$ python3 -q
>>> import numpy as np
>>> import numpy.linalg as la
>>> np.set_printoptions(precision=2, suppress=True, linewidth=120)
>>> W0 = np.load("test2.npy")
>>> W0
array([[ 1,  2,  0, -1,  0,  1,  0, -1, -1,  2,  1],
       [ 2,  4,  0, -2,  0,  2,  0, -2, -2,  4,  2],
       [-2, -4,  0,  2,  0, -2,  0,  2,  2, -4, -2],
       [ 1,  2,  0, -1,  0,  1,  0, -1, -1,  2,  1],
       [ 2,  4,  0, -2,  0,  2,  0, -2, -2,  4,  2]])
>>> # null space of dimension 10
>>> U, sig, vt = la.svd(W0)
>>> sig.round(2) + 0
array([14.,  0.,  0.,  0.,  0.])
>>> A2 = U[:, :1] @ np.diag(sig[:1]) @ vt[:1]
>>> round(np.abs(W0 - A2).max(), 2)
np.float64(0.0)
>>> la.matrix_rank(W0, rtol=0.1)
np.int64(1)
>>> la.cond(W0) > 100
np.True_
>>> np.argsort(-la.norm(W0, axis=0).round(6), kind="stable")[:3]
array([1, 9, 0])
>>> K = np.loadtxt("a.csv", delimiter=",")
>>> K.round(2) + 0
array([[-0.4 ,  0.17,  0.37, -0.01,  0.58,  0.39, -0.1 , -0.42],
       [ 0.58, -0.4 , -0.28,  0.14,  0.19,  0.51,  0.19, -0.27],
       [-0.36, -0.58, -0.08, -0.54,  0.  , -0.2 ,  0.37, -0.22],
       [-0.07, -0.28,  0.61,  0.28, -0.62,  0.24,  0.05, -0.16],
       [-0.51, -0.1 , -0.3 ,  0.25, -0.01,  0.48,  0.21,  0.55],
       [-0.11, -0.58, -0.05,  0.21,  0.18, -0.15, -0.74,  0.1 ],
       [-0.25,  0.21, -0.53, -0.06, -0.44,  0.19, -0.32, -0.51],
       [ 0.18,  0.03,  0.17, -0.71, -0.13,  0.45, -0.34,  0.32]])
>>> # orthonormal columns
>>> U, sig, vt = la.svd(K, full_matrices=False)
>>> sig / sig[0]
array([1., 1., 1., 1., 1., 1., 1., 1.])
>>> sig
array([1., 1., 1., 1., 1., 1., 1., 1.])
>>> round(float(np.sqrt((sig ** 2).sum())), 2), round(float(la.norm(K)), 2)
(2.83, 2.83)
>>> np.cumsum(sig ** 2) / np.sum(sig ** 2)
array([0.13, 0.25, 0.38, 0.5 , 0.63, 0.75, 0.88, 1.  ])
>>> C2 = K.T @ K
>>> la.matrix_rank(C2)
np.int64(8)
>>> C2.round(2) + 0
array([[1., 0., 0., 0., 0., 0., 0., 0.],
       [0., 1., 0., 0., 0., 0., 0., 0.],
       [0., 0., 1., 0., 0., 0., 0., 0.],
       [0., 0., 0., 1., 0., 0., 0., 0.],
       [0., 0., 0., 0., 1., 0., 0., 0.],
       [0., 0., 0., 0., 0., 1., 0., 0.],
       [0., 0., 0., 0., 0., 0., 1., 0.],
       [0., 0., 0., 0., 0., 0., 0., 1.]])
>>> u, r1 = K[0], K[5]
>>> round(u @ r1, 2)
np.float64(-0.0)
>>> np.round(u @ u, 2)
np.float64(1.0)
>>> pr = (u @ r1) / (u @ u) * u
>>> np.round(np.outer(u, r1), 2) + 0
array([[ 0.04,  0.23,  0.02, -0.08, -0.07,  0.06,  0.29, -0.04],
       [-0.02, -0.1 , -0.01,  0.04,  0.03, -0.03, -0.12,  0.02],
       [-0.04, -0.22, -0.02,  0.08,  0.07, -0.06, -0.28,  0.04],
       [ 0.  ,  0.01,  0.  ,  0.  ,  0.  ,  0.  ,  0.01,  0.  ],
       [-0.06, -0.34, -0.03,  0.12,  0.1 , -0.09, -0.43,  0.06],
       [-0.04, -0.22, -0.02,  0.08,  0.07, -0.06, -0.28,  0.04],
       [ 0.01,  0.06,  0.  , -0.02, -0.02,  0.01,  0.07, -0.01],
       [ 0.05,  0.24,  0.02, -0.09, -0.07,  0.06,  0.31, -0.04]])
>>> print(r1 - pr)
[-0.11 -0.58 -0.05  0.21  0.18 -0.15 -0.74  0.1 ]
>>> pr.round(2) + 0
array([0., 0., 0., 0., 0., 0., 0., 0.])
>>> la.norm(K, axis=0)
array([1., 1., 1., 1., 1., 1., 1., 1.])
>>> np.round(la.pinv(K), 2) + 0
array([[-0.4 ,  0.58, -0.36, -0.07, -0.51, -0.11, -0.25,  0.18],
       [ 0.17, -0.4 , -0.58, -0.28, -0.1 , -0.58,  0.21,  0.03],
       [ 0.37, -0.28, -0.08,  0.61, -0.3 , -0.05, -0.53,  0.17],
       [-0.01,  0.14, -0.54,  0.28,  0.25,  0.21, -0.06, -0.71],
       [ 0.58,  0.19,  0.  , -0.62, -0.01,  0.18, -0.44, -0.13],
       [ 0.39,  0.51, -0.2 ,  0.24,  0.48, -0.15,  0.19,  0.45],
       [-0.1 ,  0.19,  0.37,  0.05,  0.21, -0.74, -0.32, -0.34],
       [-0.42, -0.27, -0.22, -0.16,  0.55,  0.1 , -0.51,  0.32]])
>>> F = np.load("x.npy")
>>> print(F)
[[  7   6  -3   7  -2]
 [-21 -18   9 -21   6]
 [  7   6  -3   7  -2]
 [ 21  18  -9  21  -6]
 [ 21  18  -9  21  -6]
 [  7   6  -3   7  -2]
 [  7   6  -3   7  -2]
 [  7   6  -3   7  -2]
 [ 14  12  -6  14  -4]
 [ 14  12  -6  14  -4]
 [  0   0   0   0   0]]
>>> # row 2 repeats row 0
>>> U, sig, vt = la.svd(F)
>>> evecs = vt[:(sig > 1e-8).sum()]
>>> rng = np.random.default_rng(50244)
>>> x0 = F[4] + -3 * F[3] + rng.integers(2) * np.eye(5)[0]
>>> print(x0)
[-41. -36.  18. -42.  12.]
>>> round(float(la.norm(x0 - evecs.T @ evecs @ x0)), 2)
0.82
>>> C2 = np.cov(F, rowvar=False)
>>> np.round(la.eigvalsh(C2)[::-1], 2) + 0
array([395.56,   0.  ,   0.  ,   0.  ,   0.  ])
>>> print(np.median(F, axis=0))
[ 7.  6. -3.  7. -2.]
>>> np.polyfit(F[:, 2], F[:, 1], 1)
array([-2.,  0.])
>>> C2
array([[131.85, 113.02, -56.51, 131.85, -37.67],
       [113.02,  96.87, -48.44, 113.02, -32.29],
       [-56.51, -48.44,  24.22, -56.51,  16.15],
       [131.85, 113.02, -56.51, 131.85, -37.67],
       [-37.67, -32.29,  16.15, -37.67,  10.76]])
>>> np.argwhere(np.triu(np.abs(np.corrcoef(F.T)) > 0.8, 1))
array([[0, 1],
       [0, 2],
       [0, 3],
       [0, 4],
       [1, 2],
       [1, 3],
       [1, 4],
       [2, 3],
       [2, 4],
       [3, 4]])
>>> np.corrcoef(F[:, 2], F[:, 1])[0, 1]
np.float64(-1.0)
>>> x0 = np.array([1, -3, 2, -2, 1])
>>> h = np.maximum(F @ x0, 0)
>>> print(np.maximum(F @ x0, 0) - np.maximum(-F @ x0, 0))
[-33  99 -33 -99 -99 -33 -33 -33 -66 -66   0]
>>> h
array([ 0, 99,  0,  0,  0,  0,  0,  0,  0,  0,  0])
>>> np.tanh(F @ x0)
array([-1.,  1., -1., -1., -1., -1., -1., -1., -1., -1.,  0.])
>>> F.T @ h
array([-2079, -1782,   891, -2079,   594])
>>> Xs = F - F.mean(axis=0)
>>> evecs = la.svd(Xs)[2][:1]
>>> A2 = Xs - Xs @ evecs.T @ evecs
>>> la.norm(A2, axis=1).round(6).argmax()
np.int64(0)
>>> np.diag(evecs.T @ evecs)
array([0.33, 0.24, 0.06, 0.33, 0.03])
>>> round(float(la.norm(A2) / la.norm(Xs)), 2)
0.0
>>> np.round(A2.std(axis=0), 2) + 0
array([0., 0., 0., 0., 0.])
>>> lab = F[:, 0] > np.median(F[:, 0])
>>> u = F[lab].mean(axis=0) - F[~lab].mean(axis=0)
>>> print((((F - F.mean(axis=0)) @ u > 0) == lab).mean())
1.0
>>> u
array([15.5 , 13.29, -6.64, 15.5 , -4.43])
>>> E = np.array([[0, 1, 1, 0, 0, 1, 1, 0],
...     [1, 0, 1, 0, 0, 1, 1, 1],
...     [1, 1, 0, 0, 1, 1, 1, 1],
...     [0, 0, 0, 0, 0, 0, 0, 0],
...     [0, 0, 1, 0, 0, 1, 1, 1],
...     [1, 1, 1, 0, 1, 0, 1, 1],
...     [1, 1, 1, 0, 1, 1, 0, 1],
...     [0, 1, 1, 0, 1, 1, 1, 0]])
>>> E
array([[0, 1, 1, 0, 0, 1, 1, 0],
       [1, 0, 1, 0, 0, 1, 1, 1],
       [1, 1, 0, 0, 1, 1, 1, 1],
       [0, 0, 0, 0, 0, 0, 0, 0],
       [0, 0, 1, 0, 0, 1, 1, 1],
       [1, 1, 1, 0, 1, 0, 1, 1],
       [1, 1, 1, 0, 1, 1, 0, 1],
       [0, 1, 1, 0, 1, 1, 1, 0]])
>>> # rank 7
>>> lab = rng.permutation(8)
>>> lab
array([5, 6, 2, 7, 1, 4, 0, 3])
>>> A2 = E[lab][:, lab]
>>> np.allclose(A2, E)
False
>>> np.sort(np.abs(la.eigvals(A2)))
array([0.  , 0.42, 0.62, 1.  , 1.  , 1.62, 1.83, 5.24])
>>> evals, evecs = la.eigh(E)
>>> x0 = np.array([4, 0, 0, 3, 5, 8, 9, 6])
>>> (np.sign(evecs[:, -1].round(6)) == np.sign(evecs[0, -1].round(6))).astype(int)
array([1, 1, 1, 0, 1, 1, 1, 1])
>>> x0 @ E @ x0
np.int64(714)
>>> np.round(la.eigvalsh(E[1:, 1:]), 2) + 0
array([-1.7, -1. , -1. , -1. ,  0. ,  0. ,  4.7])
>>> np.allclose(E[:-1].T @ la.lstsq(E[:-1].T, E[-1])[0], E[-1])
False
>>> print(np.round(E @ la.pinv(E) @ E, 2) + 0)
[[0. 1. 1. 0. 0. 1. 1. 0.]
 [1. 0. 1. 0. 0. 1. 1. 1.]
 [1. 1. 0. 0. 1. 1. 1. 1.]
 [0. 0. 0. 0. 0. 0. 0. 0.]
 [0. 0. 1. 0. 0. 1. 1. 1.]
 [1. 1. 1. 0. 1. 0. 1. 1.]
 [1. 1. 1. 0. 1. 1. 0. 1.]
 [0. 1. 1. 0. 1. 1. 1. 0.]]
>>> print(np.unique(E.round(6), axis=0).shape)
(8, 8)
>>> print(round(float(np.trace(la.pinv(E) @ E)), 2))
7.0
>>> E.shape
(8, 8)
>>> print(E - E[0])
[[ 0  0  0  0  0  0  0  0]
 [ 1 -1  0  0  0  0  0  1]
 [ 1  0 -1  0  1  0  0  1]
 [ 0 -1 -1  0  0 -1 -1  0]
 [ 0 -1  0  0  0  0  0  1]
 [ 1  0  0  0  1 -1  0  1]
 [ 1  0  0  0  1  0 -1  1]
 [ 0  0  0  0  1  0  0  0]]
>>> print(la.matrix_rank(E))
7
>>> E.sum(axis=1)
array([4, 5, 6, 0, 4, 6, 6, 5])
>>> np.unravel_index(np.abs(E).argmax(), E.shape)
(np.int64(0), np.int64(1))
>>> np.diff(E, axis=0)
array([[ 1, -1,  0,  0,  0,  0,  0,  1],
       [ 0,  1, -1,  0,  1,  0,  0,  0],
       [-1, -1,  0,  0, -1, -1, -1, -1],
       [ 0,  0,  1,  0,  0,  1,  1,  1],
       [ 1,  1,  0,  0,  1, -1,  0,  0],
       [ 0,  0,  0,  0,  0,  1, -1,  0],
       [-1,  0,  0,  0,  0,  0,  1, -1]])
>>> mat = np.loadtxt("run16.csv", delimiter=",")
>>> mat
array([[ 0.98, -0.02, -0.1 ,  0.06, -0.02, -0.02, -0.06, -0.1 ,  0.02,  0.06, -0.06,  0.06],
       [-0.02,  0.98, -0.1 ,  0.06, -0.02, -0.02, -0.06, -0.1 ,  0.02,  0.06, -0.06,  0.06],
       [-0.1 , -0.1 ,  0.5 ,  0.3 , -0.1 , -0.1 , -0.3 , -0.5 ,  0.1 ,  0.3 , -0.3 ,  0.3 ],
       [ 0.06,  0.06,  0.3 ,  0.82,  0.06,  0.06,  0.18,  0.3 , -0.06, -0.18,  0.18, -0.18],
       [-0.02, -0.02, -0.1 ,  0.06,  0.98, -0.02, -0.06, -0.1 ,  0.02,  0.06, -0.06,  0.06],
       [-0.02, -0.02, -0.1 ,  0.06, -0.02,  0.98, -0.06, -0.1 ,  0.02,  0.06, -0.06,  0.06],
       [-0.06, -0.06, -0.3 ,  0.18, -0.06, -0.06,  0.82, -0.3 ,  0.06,  0.18, -0.18,  0.18],
       [-0.1 , -0.1 , -0.5 ,  0.3 , -0.1 , -0.1 , -0.3 ,  0.5 ,  0.1 ,  0.3 , -0.3 ,  0.3 ],
       [ 0.02,  0.02,  0.1 , -0.06,  0.02,  0.02,  0.06,  0.1 ,  0.98, -0.06,  0.06, -0.06],
       [ 0.06,  0.06,  0.3 , -0.18,  0.06,  0.06,  0.18,  0.3 , -0.06,  0.82,  0.18, -0.18],
       [-0.06, -0.06, -0.3 ,  0.18, -0.06, -0.06, -0.18, -0.3 ,  0.06,  0.18,  0.82,  0.18],
       [ 0.06,  0.06,  0.3 , -0.18,  0.06,  0.06,  0.18,  0.3 , -0.06, -0.18,  0.18,  0.82]])
>>> # equal to its transpose
>>> x0 = np.array([0, -1, 3, -3, 0, 3, 0, 2, -3, 0, -3, 3])
>>> np.abs(la.eigvals(mat))
array([1., 1., 1., 1., 1., 1., 1., 1., 1., 1., 1., 1.])
>>> np.round(la.det(mat), 2)
np.float64(-1.0)
>>> [p for p in range(1, 25) if np.allclose(la.matrix_power(mat, p), np.eye(12))]
[2, 4, 6, 8, 10, 12, 14, 16, 18, 20, 22, 24]
>>> evals, evecs = la.eigh(mat)
>>> la.eigvalsh(mat @ mat)
array([1., 1., 1., 1., 1., 1., 1., 1., 1., 1., 1., 1.])
>>> la.eigvalsh(mat + 4 * np.eye(12))
array([3., 5., 5., 5., 5., 5., 5., 5., 5., 5., 5., 5.])
>>> print(evecs @ np.diag(evals) @ evecs.T)
[[ 0.98 -0.02 -0.1   0.06 -0.02 -0.02 -0.06 -0.1   0.02  0.06 -0.06  0.06]
 [-0.02  0.98 -0.1   0.06 -0.02 -0.02 -0.06 -0.1   0.02  0.06 -0.06  0.06]
 [-0.1  -0.1   0.5   0.3  -0.1  -0.1  -0.3  -0.5   0.1   0.3  -0.3   0.3 ]
 [ 0.06  0.06  0.3   0.82  0.06  0.06  0.18  0.3  -0.06 -0.18  0.18 -0.18]
 [-0.02 -0.02 -0.1   0.06  0.98 -0.02 -0.06 -0.1   0.02  0.06 -0.06  0.06]
 [-0.02 -0.02 -0.1   0.06 -0.02  0.98 -0.06 -0.1   0.02  0.06 -0.06  0.06]
 [-0.06 -0.06 -0.3   0.18 -0.06 -0.06  0.82 -0.3   0.06  0.18 -0.18  0.18]
 [-0.1  -0.1  -0.5   0.3  -0.1  -0.1  -0.3   0.5   0.1   0.3  -0.3   0.3 ]
 [ 0.02  0.02  0.1  -0.06  0.02  0.02  0.06  0.1   0.98 -0.06  0.06 -0.06]
 [ 0.06  0.06  0.3  -0.18  0.06  0.06  0.18  0.3  -0.06  0.82  0.18 -0.18]
 [-0.06 -0.06 -0.3   0.18 -0.06 -0.06 -0.18 -0.3   0.06  0.18  0.82  0.18]
 [ 0.06  0.06  0.3  -0.18  0.06  0.06  0.18  0.3  -0.06 -0.18  0.18  0.82]]
>>> (evals > 1e-8).sum(), (evals < -1e-8).sum()
(np.int64(11), np.int64(1))
